$ python -q
>>> import numpy as np
>>> import numpy.linalg as la
>>> np.set_printoptions(precision=3, suppress=True, linewidth=100, legacy="1.25")
>>> r0 = np.array([-2, 1, 2, -1, -1])
>>> rng = np.random.default_rng(18)
>>> X = np.outer(rng.normal(size=34), r0) + 0.1 * rng.normal(size=(34, 5))
>>> X
array([[ 0.941, -0.432, -0.909,  0.618,  0.486],
       [ 2.146, -1.131, -2.271,  1.202,  1.107],
       [-1.422,  0.808,  1.148, -0.815, -0.726],
       [ 2.164, -1.121, -2.217,  1.208,  0.956],
       [-3.729,  2.075,  3.951, -2.071, -2.062],
       [-2.071,  0.964,  1.737, -0.978, -1.034],
       [ 0.659, -0.357, -0.847,  0.511,  0.232],
       [-1.191,  0.568,  1.203, -0.549, -0.567],
       [-3.175,  1.648,  3.125, -1.555, -1.678],
       [-5.785,  2.822,  5.615, -2.812, -2.808],
       [ 1.783, -0.895, -1.856,  0.757,  1.074],
       [-2.134,  1.046,  2.211, -1.209, -1.138],
       [-0.947,  0.322,  0.945, -0.357, -0.463],
       [ 0.456, -0.279, -0.49 ,  0.196,  0.277],
       [-2.154,  1.092,  2.333, -1.085, -1.112],
       [-0.995,  0.465,  0.929, -0.534, -0.575],
       [-1.971,  1.288,  2.112, -1.358, -1.115],
       [ 1.117, -0.591, -0.985,  0.588,  0.462],
       [-0.021, -0.102, -0.049, -0.109, -0.052],
       [-0.643,  0.363,  0.899, -0.363, -0.545],
       [-0.049, -0.027, -0.084, -0.067,  0.102],
       [ 0.088, -0.025, -0.039, -0.021,  0.017],
       [ 1.667, -0.827, -1.631,  0.762,  0.569],
       [-0.267,  0.168,  0.062, -0.039, -0.19 ],
       [-0.397,  0.159,  0.359, -0.192, -0.249],
       [-0.077,  0.024, -0.137,  0.113,  0.084],
       [ 0.149, -0.019, -0.084,  0.284,  0.164],
       [-1.307,  0.815,  1.532, -0.909, -0.752],
       [ 1.332, -0.598, -1.383,  0.673,  0.553],
       [-1.423,  0.498,  1.347, -0.539, -0.824],
       [ 0.368, -0.286, -0.415,  0.384,  0.064],
       [-0.126,  0.011, -0.165, -0.078,  0.008],
       [ 0.247, -0.325, -0.472,  0.234,  0.095],
       [-1.72 ,  0.964,  1.612, -1.04 , -0.911]])
>>> Q, vecs = la.qr(X[:, :2])[0], la.qr(X[:, 2:])[0]
>>> sigma = la.svd(Q.T @ vecs, compute_uv=False)
>>> round(float(la.norm(Q @ Q.T - vecs @ vecs.T, 2)), 3)
1.0
>>> np.degrees(np.arccos(sigma.clip(0, 1)))
array([ 3.581, 64.623])
>>> idx = X[:, 1] > np.median(X[:, 1])
>>> r0 = X[idx].mean(axis=0) - X[~idx].mean(axis=0)
>>> np.argsort(-np.abs(r0).round(6), kind="stable")
array([2, 0, 3, 1, 4])
>>> ((X - X.mean(axis=0)) @ r0 > 0).astype(int)
array([0, 0, 1, 0, 1, 1, 0, 1, 1, 1, 0, 1, 1, 0, 1, 1, 1, 0, 0, 1, 0, 0, 0, 0, 0, 0, 0, 1, 0, 1, 0,
       0, 0, 1])
>>> left, sigma, Vh = la.svd(X)
>>> np.argmax(sigma[:-1] / (sigma[1:] + 1e-6)) + 1
1
>>> out = left[:, :1] @ np.diag(sigma[:1]) @ Vh[:1]
>>> la.matrix_rank(out)
1
>>> round(float(la.norm(X - out, 2)), 3), np.round(sigma[1], 3)
(0.73, 0.73)
>>> round(float(np.abs(X - out).max()), 3)
0.235
>>> feats = np.load("x.npy")
>>> feats
array([[ 7.989, 14.997,  7.991, 27.008, 12.97 , 27.009, 27.001],
       [ 6.016, 15.003,  5.992, 23.99 , 11.039, 23.995, 23.996],
       [ 5.997, -0.02 ,  5.98 ,  8.999,  6.008,  8.995,  8.988]])
>>> x0 = np.array([1, 0, 1, -1, 1, 1, 0])
>>> a = np.maximum(feats @ x0, 0)
>>> np.maximum(feats @ x0, 0) - np.maximum(-feats @ x0, 0)
array([28.951, 23.052, 17.981])
>>> a
array([28.951, 23.052, 17.981])
>>> feats * (a > 1e-9)[:, None]
array([[ 7.989, 14.997,  7.991, 27.008, 12.97 , 27.009, 27.001],
       [ 6.016, 15.003,  5.992, 23.99 , 11.039, 23.995, 23.996],
       [ 5.997, -0.02 ,  5.98 ,  8.999,  6.008,  8.995,  8.988]])
>>> np.maximum(feats @ (3 * x0), 0)
array([86.853, 69.156, 53.943])
>>> feats.T @ a
array([ 477.802,  779.668,  477.001, 1496.737,  737.995, 1496.809, 1496.475])
>>> arr = np.loadtxt("block0.csv", delimiter=",")
>>> arr
array([[ 14.002,   9.42 ,  12.29 ,   9.281,   6.426],
       [  8.186,  -5.768,   5.145,  -4.075,   3.267],
       [  6.141,  15.314,  -0.303,   8.843,   8.028],
       [  2.268,  -0.372,  -4.44 ,  -3.766,   4.685],
       [ 11.517,   2.196,   9.319,   3.085,   4.913],
       [  1.094,  10.899,  -7.476,   3.096,   7.233],
       [  5.006, -10.08 ,   0.795,  -8.717,   2.426],
       [ 15.242,   0.524,  15.161,   4.039,   4.404],
       [  5.347,   2.631,  -0.098,  -0.053,   5.238],
       [ -2.287,  -1.036, -11.284,  -6.739,   4.706],
       [ 10.674,   3.425,   7.903,   3.436,   5.218],
       [ 12.257,   4.759,  10.158,   5.204,   5.455],
       [ 10.53 ,  -3.435,   8.446,  -1.217,   3.699],
       [  7.714,   3.397,   3.41 ,   1.772,   5.321],
       [ 14.484,  -0.502,  14.124,   2.934,   4.204],
       [ 11.061,   3.246,   8.51 ,   3.531,   5.163],
       [ 10.728,   1.347,   8.215,   2.08 ,   4.754],
       [ 13.837,  14.283,  11.498,  12.431,   7.513],
       [  9.324,   5.912,   5.576,   4.343,   5.82 ],
       [  7.448,  -1.61 ,   3.563,  -1.713,   4.218],
       [  7.179, -10.99 ,   4.197,  -8.116,   2.144],
       [  4.02 ,  -9.614,  -0.754,  -8.954,   2.567],
       [  4.605,  -0.637,  -0.862,  -2.644,   4.54 ],
       [ 18.925,  -8.226,  21.727,   0.252,   2.323]])
>>> hat = X @ la.solve(X.T @ X, X.T)
>>> np.round(la.eigvalsh(hat), 3) + 0
array([0., 0., 0., 0., 0., 0., 0., 0., 0., 0., 0., 0., 0., 0., 0., 0., 0., 0., 0., 0., 0., 0., 0.,
       0., 0., 0., 0., 0., 0., 1., 1., 1., 1., 1.])
>>> [round(float(x), 3) for x in la.svd(arr, compute_uv=False)[:3]]
[68.525, 40.812, 22.801]
>>> la.matrix_rank(arr, rtol=0.1)
3
>>> rank = la.matrix_rank(arr)
>>> rank
3
>>> null = la.svd(arr)[2][rank:].T
>>> null @ null.T
array([[ 0.371,  0.011, -0.278,  0.067, -0.389],
       [ 0.011,  0.33 ,  0.139, -0.412, -0.179],
       [-0.278,  0.139,  0.275, -0.235,  0.217],
       [ 0.067, -0.412, -0.235,  0.532,  0.14 ],
       [-0.389, -0.179,  0.217,  0.14 ,  0.492]])
>>> null.shape
(5, 2)
>>> Ac = arr - arr.mean(axis=0)
>>> vecs = la.svd(Ac)[2][:3]
>>> out = Ac - Ac @ vecs.T @ vecs
>>> np.round(out.std(axis=0), 3) + 0
array([0., 0., 0., 0., 0.])
>>> round(float(la.norm(out) / la.norm(Ac)), 3)
0.0
>>> np.round(np.cov(Ac @ vecs.T, rowvar=False), 3) + 0
array([[97.953,  0.   ,  0.   ],
       [ 0.   , 68.237,  0.   ],
       [ 0.   ,  0.   ,  0.   ]])
>>> la.norm(out, axis=1).round(6).argmax()
0
>>> np.round((Ac @ vecs.T).std(axis=0), 3) + 0
array([9.689, 8.087, 0.   ])
>>> E = np.load("dump.npy")
>>> E
array([[-0.415, -0.293, -0.819,  0.11 ],
       [-0.13 , -0.725,  0.168,  0.209],
       [ 0.259,  0.483, -0.44 ,  0.351],
       [-0.648,  0.292,  0.028, -0.583],
       [ 0.57 , -0.266, -0.326, -0.694]])
>>> idx = rng.permutation(4)
>>> out = E[:, idx] * rng.choice([-1, 1], 4)
>>> out
array([[-0.11 , -0.293,  0.819, -0.415],
       [-0.209, -0.725, -0.168, -0.13 ],
       [-0.351,  0.483,  0.44 ,  0.259],
       [ 0.583,  0.292, -0.028, -0.648],
       [ 0.694, -0.266,  0.326,  0.57 ]])
>>> left, _, Vh = la.svd(E.T @ out)
>>> np.round(left @ Vh, 3) + 0
array([[ 0.,  0.,  0.,  1.],
       [ 0.,  1.,  0.,  0.],
       [ 0.,  0., -1.,  0.],
       [-1.,  0.,  0.,  0.]])
>>> idx
array([3, 1, 2, 0])
>>> np.round(la.lstsq(E, out)[0], 3) + 0
array([[ 0.,  0.,  0.,  1.],
       [ 0.,  1.,  0.,  0.],
       [ 0.,  0., -1.,  0.],
       [-1.,  0.,  0.,  0.]])
>>> out = E / np.sqrt((E ** 2).mean(axis=1, keepdims=True))
>>> out[4]
array([ 1.15 , -0.536, -0.657, -1.4  ])
>>> la.matrix_rank(out) == la.matrix_rank(E)
True
>>> J = np.loadtxt("out5.csv", delimiter=",")
>>> J
array([[ 0.,  0.,  0.,  0.,  8.,  0.,  0.],
       [ 0.,  0.,  0.,  0.,  0.,  0., -1.],
       [ 0.,  3.,  0.,  0.,  0.,  0.,  0.],
       [ 0.,  0.,  5.,  0.,  0.,  0.,  0.],
       [ 6.,  0.,  0.,  0.,  0.,  0.,  0.],
       [ 0.,  0.,  0.,  0.,  0., -2.,  0.],
       [ 0.,  0.,  0., -3.,  0.,  0.,  0.]])
>>> left, sigma, Vh = la.svd(J, full_matrices=False)
>>> sigma
array([8., 6., 5., 3., 3., 2., 1.])
>>> np.allclose(left * sigma @ Vh, J)
True
>>> left.T @ left
array([[1., 0., 0., 0., 0., 0., 0.],
       [0., 1., 0., 0., 0., 0., 0.],
       [0., 0., 1., 0., 0., 0., 0.],
       [0., 0., 0., 1., 0., 0., 0.],
       [0., 0., 0., 0., 1., 0., 0.],
       [0., 0., 0., 0., 0., 1., 0.],
       [0., 0., 0., 0., 0., 0., 1.]])
>>> np.abs(left[:, 0]).round(6).argmax()
0
>>> sigma / sigma[0]
array([1.   , 0.75 , 0.625, 0.375, 0.375, 0.25 , 0.125])
>>> np.abs(Vh[0])
array([0., 0., 0., 0., 1., 0., 0.])
>>> np.cumsum(sigma ** 2) / np.sum(sigma ** 2)
array([0.432, 0.676, 0.845, 0.905, 0.966, 0.993, 1.   ])
>>> t = np.radians(60)
>>> Rm = np.eye(7)
>>> Rm[0, 0] = Rm[5, 5] = np.cos(t)
>>> Rm[0, 5], Rm[5, 0] = -np.sin(t), np.sin(t)
>>> Rm
array([[ 0.5  ,  0.   ,  0.   ,  0.   ,  0.   , -0.866,  0.   ],
       [ 0.   ,  1.   ,  0.   ,  0.   ,  0.   ,  0.   ,  0.   ],
       [ 0.   ,  0.   ,  1.   ,  0.   ,  0.   ,  0.   ,  0.   ],
       [ 0.   ,  0.   ,  0.   ,  1.   ,  0.   ,  0.   ,  0.   ],
       [ 0.   ,  0.   ,  0.   ,  0.   ,  1.   ,  0.   ,  0.   ],
       [ 0.866,  0.   ,  0.   ,  0.   ,  0.   ,  0.5  ,  0.   ],
       [ 0.   ,  0.   ,  0.   ,  0.   ,  0.   ,  0.   ,  1.   ]])
>>> out = J @ Rm.T
>>> la.svd(J, compute_uv=False), la.svd(out, compute_uv=False)
(array([8., 6., 5., 3., 3., 2., 1.]), array([8., 6., 5., 3., 3., 2., 1.]))
>>> la.pinv(J)
array([[ 0.   ,  0.   ,  0.   ,  0.   ,  0.167,  0.   ,  0.   ],
       [ 0.   ,  0.   ,  0.333,  0.   ,  0.   ,  0.   ,  0.   ],
       [ 0.   ,  0.   ,  0.   ,  0.2  ,  0.   ,  0.   ,  0.   ],
       [ 0.   ,  0.   ,  0.   ,  0.   ,  0.   ,  0.   , -0.333],
       [ 0.125,  0.   ,  0.   ,  0.   ,  0.   ,  0.   ,  0.   ],
       [ 0.   ,  0.   ,  0.   ,  0.   ,  0.   , -0.5  ,  0.   ],
       [ 0.   , -1.   ,  0.   ,  0.   ,  0.   ,  0.   ,  0.   ]])
>>> np.round(np.sort(la.eigvals(J).real), 3) + 0
array([-6.928, -2.59 , -2.   ,  0.   ,  0.   ,  2.59 ,  6.928])
>>> (la.matrix_power((J != 0) + (J.T != 0) + np.eye(7), 7) > 0).astype(int)
array([[1, 0, 0, 0, 1, 0, 0],
       [0, 1, 1, 1, 0, 0, 1],
       [0, 1, 1, 1, 0, 0, 1],
       [0, 1, 1, 1, 0, 0, 1],
       [1, 0, 0, 0, 1, 0, 0],
       [0, 0, 0, 0, 0, 1, 0],
       [0, 1, 1, 1, 0, 0, 1]])
